In [1]: import numpy as np

In [2]: import numpy.linalg as la

In [3]: np.set_printoptions(precision=1, suppress=True, linewidth=200, floatmode="fixed")

In [4]: def tidy(a):
   ...:     return np.round(a, 1) + 0
   ...: 

In [5]: K = np.loadtxt("block6.csv", delimiter=",")

In [6]: tidy(K)
Out[6]: 
array([[-0.3, -0.7,  0.5, -0.3, -0.3],
       [ 0.4,  0.0, -0.4, -0.3, -0.7],
       [-0.4,  0.7,  0.3, -0.5, -0.2],
       [ 0.7,  0.1,  0.6, -0.2,  0.2],
       [ 0.0, -0.2, -0.4, -0.7,  0.6]])

In [7]: tidy(la.det(K.T))
Out[7]: np.float64(1.0)

In [8]: tidy(la.det(K[::-1]))
Out[8]: np.float64(1.0)

In [9]: tidy(np.einsum("ij,ji->", K, K))
Out[9]: np.float64(-2.2)

In [10]: tidy(np.kron(np.eye(2, dtype=int), K))
Out[10]: 
array([[-0.3, -0.7,  0.5, -0.3, -0.3,  0.0,  0.0,  0.0,  0.0,  0.0],
       [ 0.4,  0.0, -0.4, -0.3, -0.7,  0.0,  0.0,  0.0,  0.0,  0.0],
       [-0.4,  0.7,  0.3, -0.5, -0.2,  0.0,  0.0,  0.0,  0.0,  0.0],
       [ 0.7,  0.1,  0.6, -0.2,  0.2,  0.0,  0.0,  0.0,  0.0,  0.0],
       [ 0.0, -0.2, -0.4, -0.7,  0.6,  0.0,  0.0,  0.0,  0.0,  0.0],
       [ 0.0,  0.0,  0.0,  0.0,  0.0, -0.3, -0.7,  0.5, -0.3, -0.3],
       [ 0.0,  0.0,  0.0,  0.0,  0.0,  0.4,  0.0, -0.4, -0.3, -0.7],
       [ 0.0,  0.0,  0.0,  0.0,  0.0, -0.4,  0.7,  0.3, -0.5, -0.2],
       [ 0.0,  0.0,  0.0,  0.0,  0.0,  0.7,  0.1,  0.6, -0.2,  0.2],
       [ 0.0,  0.0,  0.0,  0.0,  0.0,  0.0, -0.2, -0.4, -0.7,  0.6]])

In [11]: tidy(np.einsum("ii->", K))
Out[11]: np.float64(0.4)

In [12]: O, R = la.qr(K)

In [13]: np.trace(O @ O.T)
Out[13]: np.float64(5.0)

In [14]: tidy(O @ R)
Out[14]: 
array([[-0.3, -0.7,  0.5, -0.3, -0.3],
       [ 0.4,  0.0, -0.4, -0.3, -0.7],
       [-0.4,  0.7,  0.3, -0.5, -0.2],
       [ 0.7,  0.1,  0.6, -0.2,  0.2],
       [ 0.0, -0.2, -0.4, -0.7,  0.6]])

In [15]: tidy(np.abs(np.diag(R)))
Out[15]: array([1.0, 1.0, 1.0, 1.0, 1.0])

In [16]: tidy(R)
Out[16]: 
array([[1.0, 0.0, 0.0, 0.0, 0.0],
       [0.0, 1.0, 0.0, 0.0, 0.0],
       [0.0, 0.0, 1.0, 0.0, 0.0],
       [0.0, 0.0, 0.0, 1.0, 0.0],
       [0.0, 0.0, 0.0, 0.0, 1.0]])

In [17]: tidy(abs(R[0, 0])), tidy(la.norm(K[:, 0]))
Out[17]: (np.float64(1.0), np.float64(1.0))

In [18]: np.allclose(R.T @ R, K.T @ K)
Out[18]: True

In [19]: tidy(O.T @ O)
Out[19]: 
array([[1.0, 0.0, 0.0, 0.0, 0.0],
       [0.0, 1.0, 0.0, 0.0, 0.0],
       [0.0, 0.0, 1.0, 0.0, 0.0],
       [0.0, 0.0, 0.0, 1.0, 0.0],
       [0.0, 0.0, 0.0, 0.0, 1.0]])

In [20]: vec = np.array([2, 0, 0, 3, 3])

In [21]: [p for p in range(1, 25) if np.allclose(la.matrix_power(K, p), np.eye(5))]
Out[21]: []

In [22]: tidy(la.det(K))
Out[22]: np.float64(1.0)

In [23]: tidy(K.T @ (K @ vec))
Out[23]: array([2.0, 0.0, 0.0, 3.0, 3.0])

In [24]: tidy(np.abs(la.eigvals(K)))
Out[24]: array([1.0, 1.0, 1.0, 1.0, 1.0])

In [25]: tidy(np.sort(np.abs(np.degrees(np.angle(la.eigvals(K))))))
Out[25]: array([  0.0,  81.3,  81.3, 115.8, 115.8])

In [26]: data = np.load("arr.npy")

In [27]: data
Out[27]: 
array([[ 1,  0,  0],
       [-2, -2,  0],
       [-2, -2,  0]])

In [28]: w1 = np.array([[0, 2, 2, 1, 1, 0], [1, 1, 0, 1, 2, 2], [2, 2, 1, 2, 2, 2]])

In [29]: coef = np.array([3, -2, 0, 2, -3, -2])

In [30]: hid = np.maximum(data @ w1 + coef, 0)

In [31]: (hid > 0).astype(int)
Out[31]: 
array([[1, 0, 1, 1, 0, 0],
       [1, 0, 0, 0, 0, 0],
       [1, 0, 0, 0, 0, 0]])

In [32]: basis = np.array([[-1, -1], [2, -2], [-2, -1], [-2, 0], [-1, -1], [0, -1]])

In [33]: w1 @ basis
Out[33]: 
array([[ -3,  -7],
       [ -3,  -7],
       [ -6, -11]])

In [34]: X = np.load("mat.npy")

In [35]: tidy(X)
Out[35]: 
array([[-21.0, -17.4, -11.3, -16.4],
       [-20.5, -17.0, -11.0, -16.0],
       [-11.8,  -8.9,  -5.6,  -9.1],
       [-11.1,  -8.3,  -5.2,  -8.6],
       [-10.9,  -8.1,  -5.1,  -8.4],
       [ -9.3,  -6.7,  -4.2,  -7.2],
       [ -6.7,  -4.4,  -2.8,  -5.2],
       [ -5.6,  -3.5,  -2.3,  -4.4],
       [ -5.3,  -3.3,  -2.1,  -4.2],
       [ -5.1,  -3.1,  -2.0,  -4.1],
       [ -4.1,  -2.3,  -1.6,  -3.4],
       [ -2.6,  -1.1,  -1.0,  -2.3],
       [ -1.5,  -0.5,  -0.7,  -1.5],
       [ -0.8,  -0.1,  -0.5,  -0.9],
       [ -0.5,   0.0,  -0.3,  -0.6],
       [ -0.3,   0.0,  -0.2,  -0.4],
       [ -0.2,   0.0,  -0.2,  -0.3],
       [  0.3,   0.0,   0.4,   0.5],
       [  0.7,   0.1,   1.0,   1.2],
       [  1.3,   0.4,   2.1,   2.3],
       [  3.6,   1.8,   5.7,   5.8],
       [  4.2,   2.3,   6.7,   6.8],
       [ 11.0,   8.2,  16.9,  16.4],
       [ 27.6,  23.7,  39.5,  37.6]])

In [36]: cov = np.cov(X, rowvar=False)

In [37]: tidy(np.median(X, axis=0))
Out[37]: array([-2.1, -0.8, -0.8, -1.9])

In [38]: tidy(la.eigvalsh(cov)[::-1])
Out[38]: array([366.1,   7.4,   0.5,   0.0])

In [39]: tidy(np.corrcoef(X.T))
Out[39]: 
array([[1.0, 1.0, 0.9, 1.0],
       [1.0, 1.0, 0.9, 1.0],
       [0.9, 0.9, 1.0, 1.0],
       [1.0, 1.0, 1.0, 1.0]])

In [40]: tidy(np.corrcoef(X[:, 2], X[:, 3])[0, 1])
Out[40]: np.float64(1.0)

In [41]: cov.shape
Out[41]: (4, 4)

In [42]: np.argsort(-X.std(axis=0).round(6), kind="stable")
Out[42]: array([3, 2, 0, 1])

In [43]: tidy(X.std(axis=0))
Out[43]: array([ 9.6,  7.8,  9.8, 10.5])

In [44]: tidy(np.polyfit(X[:, 2], X[:, 3], 1))
Out[44]: array([ 1.1, -1.6])
